% python3 -q
>>> import numpy as np
>>> np.set_printoptions(precision=3, suppress=True, linewidth=140, legacy="1.25")
>>> F = np.loadtxt("test9.csv", delimiter=",")
>>> F
array([[ 0.,  2.,  1.,  0.,  2.,  1.,  1.,  0.],
       [-2.,  0., -1., -2.,  0., -1., -1., -2.],
       [-3., -1., -2., -3., -1., -2., -2., -3.]])
>>> print(np.round(F @ np.linalg.pinv(F) @ F, 3) + 0)
[[ 0.  2.  1.  0.  2.  1.  1.  0.]
 [-2.  0. -1. -2.  0. -1. -1. -2.]
 [-3. -1. -2. -3. -1. -2. -2. -3.]]
>>> np.abs(np.diag(np.linalg.qr(F)[1])) > 1e-9
array([ True,  True, False])
>>> round(np.trace(np.linalg.pinv(F) @ F), 3)
2.0
>>> t3 = np.stack([F, -2 * F, F[::-1]])
>>> np.linalg.matrix_rank(t3)
array([2, 2, 2])
>>> np.einsum("bij,cij->bc", t3, t3)
array([[  67., -134.,   -5.],
       [-134.,  268.,   10.],
       [  -5.,   10.,   67.]])
>>> t3.sum(axis=0)
array([[-3., -3., -3., -3., -3., -3., -3., -3.],
       [ 0.,  0.,  0.,  0.,  0.,  0.,  0.,  0.],
       [ 3.,  3.,  3.,  3.,  3.,  3.,  3.,  3.]])
>>> r0 = np.array([-3, 2])
>>> print(np.convolve(F[1], r0))
[ 6. -4.  3.  4. -4.  3.  1.  4. -4.]
>>> np.correlate(F[1], F[0], "full")
array([ 0., -2., -2., -5., -3., -6., -9., -3., -9., -8., -5., -3., -4., -4.,  0.])
>>> J = np.load("data.npy")
>>> J
array([[ 0.4  ,  1.217, -0.8  ],
       [-1.   , -3.029, -0.1  ],
       [-0.1  , -0.281,  1.7  ],
       [-0.7  , -2.086, -0.8  ],
       [-0.4  , -1.227,  0.2  ],
       [ 0.4  ,  1.23 , -1.   ],
       [-0.5  , -1.518, -0.4  ],
       [ 1.2  ,  3.596, -0.4  ],
       [ 0.9  ,  2.69 , -0.3  ],
       [ 1.1  ,  3.276,  0.7  ],
       [-0.5  , -1.491, -0.3  ],
       [-1.5  , -4.511,  1.4  ],
       [ 0.   , -0.006, -1.2  ],
       [-0.4  , -1.211,  0.9  ],
       [-0.4  , -1.187, -0.6  ],
       [ 2.2  ,  6.604,  2.3  ],
       [-0.1  , -0.326,  0.4  ],
       [ 0.3  ,  0.894, -1.   ],
       [ 1.6  ,  4.799, -0.4  ],
       [ 0.2  ,  0.573, -0.2  ],
       [ 1.2  ,  3.601, -0.5  ],
       [ 0.3  ,  0.926,  0.2  ],
       [ 1.2  ,  3.595, -1.6  ],
       [ 0.3  ,  0.895,  0.   ],
       [-1.8  , -5.425,  0.6  ],
       [-0.3  , -0.906,  0.6  ],
       [-0.7  , -2.099,  1.1  ],
       [ 0.6  ,  1.792,  0.7  ],
       [-0.6  , -1.814,  2.4  ],
       [-0.3  , -0.864, -0.1  ]])
>>> w1 = np.array([[8, 8, 3, 4, 1],
...     [8, 4, 7, 0, 0],
...     [8, 2, 6, 4, 9],
...     [9, 7, 1, 1, 5],
...     [8, 8, 8, 3, 3],
...     [2, 7, 1, 6, 1],
...     [1, 6, 2, 8, 7],
...     [4, 9, 3, 0, 4]])
>>> coef = np.array([0, 2, 2, 1, 0])
>>> H = np.maximum(F @ w1 + coef, 0)
>>> (H > 0).astype(int)
array([[1, 1, 1, 1, 1],
       [0, 0, 0, 0, 0],
       [0, 0, 0, 0, 0]])
>>> np.linalg.matrix_rank(H)
1
>>> cent = np.array([[-1, -1], [0, 0], [-2, 2], [2, 1], [0, 1]])
>>> H @ cent
array([[-75.,  87.],
       [  0.,   0.],
       [  0.,   0.]])
>>> print(w1 @ cent)
[[ -6   3]
 [-22   6]
 [-12  17]
 [ -9  -1]
 [-18  14]
 [  8   7]
 [ 11  18]
 [-10   6]]
